In [1]: import numpy as np

In [2]: import numpy.linalg as la

In [3]: np.set_printoptions(suppress=True, linewidth=120)

In [4]: J = np.load("x.npy")

In [5]: J
Out[5]: 
array([[ 0.42,  0.24,  0.  , -0.36],
       [-0.7 , -0.4 ,  0.  ,  0.6 ],
       [ 0.14,  0.08,  0.  , -0.12]])

In [6]: r = la.matrix_rank(J)

In [7]: r
Out[7]: np.int64(1)

In [8]: ns = la.svd(J)[2][r:].T

In [9]: ns.shape
Out[9]: (4, 3)

In [10]: print(np.round(J @ ns, 2) + 0)
[[0. 0. 0.]
 [0. 0. 0.]
 [0. 0. 0.]]

In [11]: np.allclose(J @ ns, 0)
Out[11]: True

In [12]: [int(la.matrix_rank(J[:, :j + 1])) for j in range(4)]
Out[12]: [1, 1, 1, 1]

In [13]: la.matrix_rank(J.T @ J), la.matrix_rank(J @ J.T)
Out[13]: (np.int64(1), np.int64(1))

In [14]: T = np.stack([J, 5 * J, J[::-1]])

In [15]: la.matrix_rank(T)
Out[15]: array([1, 1, 1])

In [16]: T.shape
Out[16]: (3, 3, 4)

In [17]: print(np.round(np.einsum("bij,cij->bc", T, T), 2))
[[ 1.41  7.07  1.25]
 [ 7.07 35.35  6.26]
 [ 1.25  6.26  1.41]]

In [18]: (T @ J.T).shape
Out[18]: (3, 3, 3)

In [19]: Q, _ = la.qr(np.array([[0.8, -1.3, -0.6, 0.0, 0.5, -0.4],
    ...:     [0.4, -0.9, 1.4, -0.8, 0.1, 0.9],
    ...:     [0.7, 0.4, 0.5, -1.6, 0.4, 2.3],
    ...:     [0.1, -0.6, -0.2, 0.6, 0.0, 1.8],
    ...:     [0.3, -0.2, -0.2, -0.6, 0.8, -0.8],
    ...:     [-0.3, -1.7, -1.1, 0.5, -0.2, 1.9]]))

In [20]: vals = np.array([3, 2, 0, 2, 3, 1])

In [21]: X = Q @ np.diag(vals) @ Q.T

In [22]: X.round(2)
Out[22]: 
array([[ 2.02,  0.85,  0.5 ,  0.34, -0.03, -0.23],
       [ 0.85,  0.53,  0.29,  0.14,  0.5 ,  0.2 ],
       [ 0.5 ,  0.29,  2.37, -0.28, -0.27, -0.12],
       [ 0.34,  0.14, -0.28,  1.29, -0.01, -0.12],
       [-0.03,  0.5 , -0.27, -0.01,  2.75, -0.3 ],
       [-0.23,  0.2 , -0.12, -0.12, -0.3 ,  2.04]])

In [23]: np.allclose(X[:-1].T @ la.lstsq(X[:-1].T, X[-1])[0], X[-1])
Out[23]: True

In [24]: la.lstsq(X[:-1].T, X[-1])[2]
Out[24]: np.int32(5)

In [25]: round(float(np.trace(la.pinv(X) @ X)), 2)
Out[25]: 5.0

In [26]: r = la.matrix_rank(X)

In [27]: print(r)
5

In [28]: ns = la.svd(X)[2][r:].T

In [29]: [int(la.matrix_rank(np.delete(X, i, axis=0))) for i in range(6)]
Out[29]: [5, 5, 5, 5, 5, 5]

In [30]: la.matrix_rank(X.T @ X), la.matrix_rank(X @ X.T)
Out[30]: (np.int64(5), np.int64(5))

In [31]: left, s, Vh = la.svd(X)

In [32]: V = Vh[:(s > 1e-8).sum()]

In [33]: rng = np.random.default_rng(69455)

In [34]: vec = X[0] + -2 * X[2] + rng.integers(2) * np.eye(6)[4]

In [35]: vec.round(2) + 0
Out[35]: array([ 1.01,  0.28, -4.24,  0.9 ,  1.52,  0.  ])

In [36]: np.round(V.T @ V, 2) + 0
Out[36]: 
array([[ 0.86,  0.34, -0.02, -0.01, -0.07, -0.06],
       [ 0.34,  0.21,  0.05,  0.02,  0.17,  0.15],
       [-0.02,  0.05,  1.  ,  0.  , -0.01, -0.01],
       [-0.01,  0.02,  0.  ,  1.  ,  0.  ,  0.  ],
       [-0.07,  0.17, -0.01,  0.  ,  0.96, -0.03],
       [-0.06,  0.15, -0.01,  0.  , -0.03,  0.97]])

In [37]: la.matrix_rank(X, rtol=0.1)
Out[37]: np.int64(5)

In [38]: print(la.cond(X) > 100)
True

In [39]: np.argsort(-la.norm(X, axis=0).round(6), kind="stable")[:3]
Out[39]: array([4, 2, 0])

In [40]: F = np.load("block4.npy")

In [41]: F
Out[41]: 
array([[ 2., -4.],
       [ 0.,  2.]])

In [42]: # triangular, det is the product of the diagonal

In [43]: np.prod(np.diag(F)), round(la.det(F), 2)
Out[43]: (np.float64(4.0), np.float64(4.0))

In [44]: F @ F
Out[44]: 
array([[  4., -16.],
       [  0.,   4.]])

In [45]: np.round(np.sort(la.eigvals(F)), 2)
Out[45]: array([2., 2.])

In [46]: print([int(la.matrix_rank(la.matrix_power(F, p))) for p in range(1, 3)])
[2, 2]

In [47]: np.round(la.matrix_power(F - np.diag(np.diag(F)), 2), 2)
Out[47]: 
array([[0., 0.],
       [0., 0.]])

In [48]: np.allclose(F @ F.T, F.T @ F)
Out[48]: False

In [49]: lab = rng.permutation(2)

In [50]: lab
Out[50]: array([0, 1])

In [51]: A2 = F[lab][:, lab]

In [52]: np.round(np.sort(np.abs(la.eigvals(A2))), 2)
Out[52]: array([2., 2.])

In [53]: np.allclose(A2, F)
Out[53]: True

In [54]: arr = np.array([[1, 0, 0], [0, 0, -2], [0, 0, 0]])

In [55]: print(la.cond(arr) > 100)
True

In [56]: print(la.matrix_rank(arr, rtol=0.1))
2

In [57]: round(la.norm(arr, 2) / la.norm(arr), 2)
Out[57]: np.float64(0.89)

In [58]: Q = F.astype(float).copy()

In [59]: for j in range(2):
    ...:     Q[:, j] -= Q[:, :j] @ (Q[:, :j].T @ Q[:, j])
    ...:     Q[:, j] /= la.norm(Q[:, j])
    ...: 

In [60]: Q
Out[60]: 
array([[1., 0.],
       [0., 1.]])

In [61]: left, s, Vh = la.svd(arr, full_matrices=False)

In [62]: left.shape, s.shape, Vh.shape
Out[62]: ((3, 3), (3,), (3, 3))

In [63]: np.allclose(left * s @ Vh, arr)
Out[63]: True

In [64]: arr.sum(axis=1)
Out[64]: array([ 1, -2,  0])

In [65]: np.count_nonzero(arr)
Out[65]: np.int64(2)

In [66]: la.matrix_rank(arr)
Out[66]: np.int64(2)

In [67]: np.round(la.svd(arr, compute_uv=False), 2)
Out[67]: array([2., 1., 0.])

In [68]: m1 = np.load("run10.npy")

In [69]: m1
Out[69]: 
array([[-2.69, 13.39,  7.64,  5.62],
       [-1.91, 11.03,  6.67,  4.09],
       [ 3.72,  8.1 , 11.33,  5.05],
       [ 1.34,  8.1 , -1.14,  1.48],
       [-1.7 ,  7.01,  4.6 ,  1.02],
       [-1.35,  9.09,  9.74,  3.66],
       [-1.4 ,  3.41,  0.35, -2.22],
       [-0.48,  7.96,  1.43,  1.35],
       [ 3.08,  3.47,  2.67, -0.18],
       [ 2.26,  7.8 , -0.52,  1.73],
       [-4.73, -0.16,  8.02, -4.01],
       [ 0.17, -4.51, -0.68, -7.21],
       [ 1.28,  7.46,  8.57,  3.2 ],
       [-3.23, 10.52,  8.78,  3.78],
       [ 0.59,  4.5 , -5.93, -2.23],
       [-4.84,  6.29, -1.74, -1.92],
       [-1.34,  9.75,  7.25,  3.55],
       [ 2.53,  2.59,  8.76,  0.41],
       [-0.82, 10.65, 13.12,  5.63],
       [-0.44,  5.61,  7.14,  1.06],
       [-1.6 , 13.76,  2.9 ,  5.17],
       [-2.44,  8.  ,  5.32,  1.59],
       [ 0.08,  6.14, 10.33,  2.31],
       [ 7.32,  3.72,  7.91,  2.56],
       [ 5.53, -7.51,  7.57, -5.59],
       [ 0.56,  5.08, -6.41, -1.96],
       [-0.02, 13.27,  9.95,  6.94],
       [ 0.17,  5.23, 11.69,  2.03]])

In [70]: P = m1 @ la.solve(m1.T @ m1, m1.T)

In [71]: print(np.round(P @ m1[:, 2], 2))
[ 7.64  6.67 11.33 -1.14  4.6   9.74  0.35  1.43  2.67 -0.52  8.02 -0.68  8.57  8.78 -5.93 -1.74  7.25  8.76 13.12
  7.14  2.9   5.32 10.33  7.91  7.57 -6.41  9.95 11.69]

In [72]: print(round(np.trace(P), 2))
4.0

In [73]: np.round(la.eigvalsh(P), 2) + 0
Out[73]: array([0., 0., 0., 0., 0., 0., 0., 0., 0., 0., 0., 0., 0., 0., 0., 0., 0., 0., 0., 0., 0., 0., 0., 0., 1., 1., 1., 1.])

In [74]: A = np.diag(10 * np.array([1, 1, 1])) + np.array([[1, -1, 1], [-2, 2, -1], [1, 1, 0]])

In [75]: print(A)
[[11 -1  1]
 [-2 12 -1]
 [ 1  1 10]]

In [76]: lab = rng.permutation(3)

In [77]: lab
Out[77]: array([1, 2, 0])

In [78]: A2 = A[lab][:, lab]

In [79]: np.trace(A2)
Out[79]: np.int64(33)

In [80]: print(np.allclose(A2, A))
False

In [81]: A2
Out[81]: 
array([[12, -1, -2],
       [ 1, 10,  1],
       [-1,  1, 11]])

In [82]: round(la.det(A2), 2), round(la.det(A[lab]), 2)
Out[82]: (np.float64(1298.0), np.float64(1298.0))

In [83]: vec = np.array([-2, 1, 0])

In [84]: np.einsum("ij,j->i", A, vec)
Out[84]: array([-23,  16,  -1])

In [85]: print(A @ np.eye(3)[2])
[ 1. -1. 10.]

In [86]: la.norm(A @ vec) <= la.norm(A, 2) * la.norm(vec) + 1e-9
Out[86]: np.True_

In [87]: (A @ vec).argmax()
Out[87]: np.int64(1)

In [88]: (A * vec).sum(axis=1)
Out[88]: array([-23,  16,  -1])

In [89]: W1 = np.array([[8, 3, 8, 6, 0], [8, 9, 3, 1, 6], [4, 6, 6, 9, 2], [6, 7, 6, 9, 5]])

In [90]: coef = np.array([4, 5, 4, 1, 4])

In [91]: act = np.maximum(m1 @ W1 + coef, 0)

In [92]: (act > 0).astype(int)
Out[92]: 
array([[1, 1, 1, 1, 1],
       [1, 1, 1, 1, 1],
       [1, 1, 1, 1, 1],
       [1, 1, 1, 1, 1],
       [1, 1, 1, 1, 1],
       [1, 1, 1, 1, 1],
       [1, 1, 0, 0, 1],
       [1, 1, 1, 1, 1],
       [1, 1, 1, 1, 1],
       [1, 1, 1, 1, 1],
       [0, 1, 0, 1, 0],
       [0, 0, 0, 0, 0],
       [1, 1, 1, 1, 1],
       [1, 1, 1, 1, 1],
       [1, 0, 0, 0, 1],
       [0, 1, 0, 0, 1],
       [1, 1, 1, 1, 1],
       [1, 1, 1, 1, 1],
       [1, 1, 1, 1, 1],
       [1, 1, 1, 1, 1],
       [1, 1, 1, 1, 1],
       [1, 1, 1, 1, 1],
       [1, 1, 1, 1, 1],
       [1, 1, 1, 1, 1],
       [0, 0, 1, 1, 0],
       [1, 1, 0, 0, 1],
       [1, 1, 1, 1, 1],
       [1, 1, 1, 1, 1]])

In [93]: Z = np.array([[3, 2, 2], [3, 2, 0], [0, 3, 2], [2, 3, 1], [1, 1, 1]])

In [94]: W1 @ Z
Out[94]: 
array([[45, 64, 38],
       [59, 52, 29],
       [50, 67, 31],
       [62, 76, 38]])

In [95]: (act @ Z).round(6).argmax(axis=1)
Out[95]: array([1, 1, 1, 0, 1, 1, 0, 0, 1, 1, 0, 0, 1, 1, 0, 0, 1, 1, 1, 1, 0, 1, 1, 1, 1, 0, 1, 1])

In [96]: data = np.load("m.npy")

In [97]: print(data.round(2))
[[1.   0.   0.   0.   0.   0.  ]
 [0.25 0.5  0.   0.   0.25 0.  ]
 [0.   0.25 0.25 0.25 0.25 0.  ]
 [0.17 0.17 0.17 0.33 0.   0.17]
 [0.   0.   0.   0.   1.   0.  ]
 [0.   0.   0.   0.   0.   1.  ]]

In [98]: left, s, Vh = la.svd(arr)

In [99]: V = Vh[:(s > 1e-8).sum()]

In [100]: vec = arr[0] + 2 * arr[2] + rng.integers(2) * np.eye(3)[0]

In [101]: print(vec)
[2. 0. 0.]

In [102]: np.round(la.norm(vec - V.T @ V @ vec), 2)
Out[102]: np.float64(0.0)

In [103]: np.diag(V.T @ V)
Out[103]: array([1., 0., 1.])
